$ python3 -q
>>> import numpy as np
>>> np.set_printoptions(precision=2, suppress=True, linewidth=140, sign=" ")
>>> rd = lambda a: np.round(a, 2) + 0
>>> J = np.loadtxt("layer1.csv", delimiter=",")
>>> J
array([[ 1.,  2.,  1., -2., -2., -2.,  0.],
       [-1., -2.,  2.,  0.,  0., -1., -1.],
       [ 2.,  1.,  1., -2., -2.,  1., -1.],
       [-2.,  0., -2.,  2., -1., -1., -2.],
       [ 0.,  0.,  2., -1.,  1.,  0.,  1.],
       [ 0.,  2.,  1., -1.,  2., -1., -1.],
       [ 2.,  1., -2.,  2.,  1.,  1., -2.],
       [ 1.,  0.,  0.,  1.,  2., -2., -2.],
       [ 2., -1.,  2.,  0.,  0., -2., -2.],
       [-1.,  0.,  1., -1., -2.,  0., -1.],
       [ 1.,  0., -1.,  0.,  0.,  0., -1.],
       [ 1.,  0., -1., -1., -1., -1.,  1.],
       [ 2.,  0.,  2., -2.,  2.,  0.,  1.],
       [-3., -6.,  9., -2., -2., -6., -4.]])
>>> np.linalg.matrix_rank(J)
np.int64(7)
>>> np.zeros(14, 7)
Traceback (most recent call last):
  File "<python-input-6>", line 1, in <module>
    np.zeros(14, 7)
    ~~~~~~~~^^^^^^^
TypeError: Cannot interpret '7' as a data type
>>> np.count_nonzero(J)
np.int64(77)
>>> rd(np.linalg.svd(J, compute_uv=False))
array([ 14.73,   6.97,   5.95,   5.32,   3.57,   2.91,   1.19])
>>> np.linalg.rank(J)
Traceback (most recent call last):
  File "<python-input-9>", line 1, in <module>
    np.linalg.rank(J)
    ^^^^^^^^^^^^^^
AttributeError: module 'numpy.linalg' has no attribute 'rank'
>>> J.shape
(14, 7)
>>> J.sum(axis=1)
array([ -2.,  -3.,   0.,  -6.,   3.,   2.,   3.,   0.,  -1.,  -4.,  -1.,  -2.,   5., -14.])
>>> print(J.sum(axis=0))
[  5.  -3.  15.  -7.  -2. -14. -14.]
>>> gram = np.cov(J, rowvar=False)
>>> rd(np.linalg.eigvalsh(gram)[::-1])
array([ 14.24,   3.67,   2.43,   1.21,   0.93,   0.64,   0.09])
>>> np.argwhere(np.triu(np.abs(np.corrcoef(J.T)) > 0.8, 1))
array([], shape=(0, 2), dtype=int64)
>>> rd(np.corrcoef(J[:, 3], J[:, 4])[0, 1])
np.float64(0.32)
>>> print(np.argsort(-J.std(axis=0).round(6), kind="stable"))
[ 2  1  5  0  4  6  3]
>>> mat = np.loadtxt("a.csv", delimiter=",")
>>> mat
array([[ 4.,  1.,  1.,  1.,  1.,  1.,  1.,  1.,  1.,  1.,  1.,  1.,  1.],
       [ 1.,  4.,  1.,  1.,  1.,  1.,  1.,  1.,  1.,  1.,  1.,  1.,  1.],
       [ 1.,  1.,  4.,  1.,  1.,  1.,  1.,  1.,  1.,  1.,  1.,  1.,  1.],
       [ 1.,  1.,  1.,  4.,  1.,  1.,  1.,  1.,  1.,  1.,  1.,  1.,  1.],
       [ 1.,  1.,  1.,  1.,  4.,  1.,  1.,  1.,  1.,  1.,  1.,  1.,  1.],
       [ 1.,  1.,  1.,  1.,  1.,  4.,  1.,  1.,  1.,  1.,  1.,  1.,  1.],
       [ 1.,  1.,  1.,  1.,  1.,  1.,  4.,  1.,  1.,  1.,  1.,  1.,  1.],
       [ 1.,  1.,  1.,  1.,  1.,  1.,  1.,  4.,  1.,  1.,  1.,  1.,  1.],
       [ 1.,  1.,  1.,  1.,  1.,  1.,  1.,  1.,  4.,  1.,  1.,  1.,  1.],
       [ 1.,  1.,  1.,  1.,  1.,  1.,  1.,  1.,  1.,  4.,  1.,  1.,  1.],
       [ 1.,  1.,  1.,  1.,  1.,  1.,  1.,  1.,  1.,  1.,  4.,  1.,  1.],
       [ 1.,  1.,  1.,  1.,  1.,  1.,  1.,  1.,  1.,  1.,  1.,  4.,  1.],
       [ 1.,  1.,  1.,  1.,  1.,  1.,  1.,  1.,  1.,  1.,  1.,  1.,  4.]])
>>> blk = np.stack([mat, 2 * mat, mat[::-1]])
>>> blk.shape
(3, 13, 13)
>>> print(rd(np.linalg.norm(blk, axis=(1, 2))))
[ 19.08  38.16  19.08]
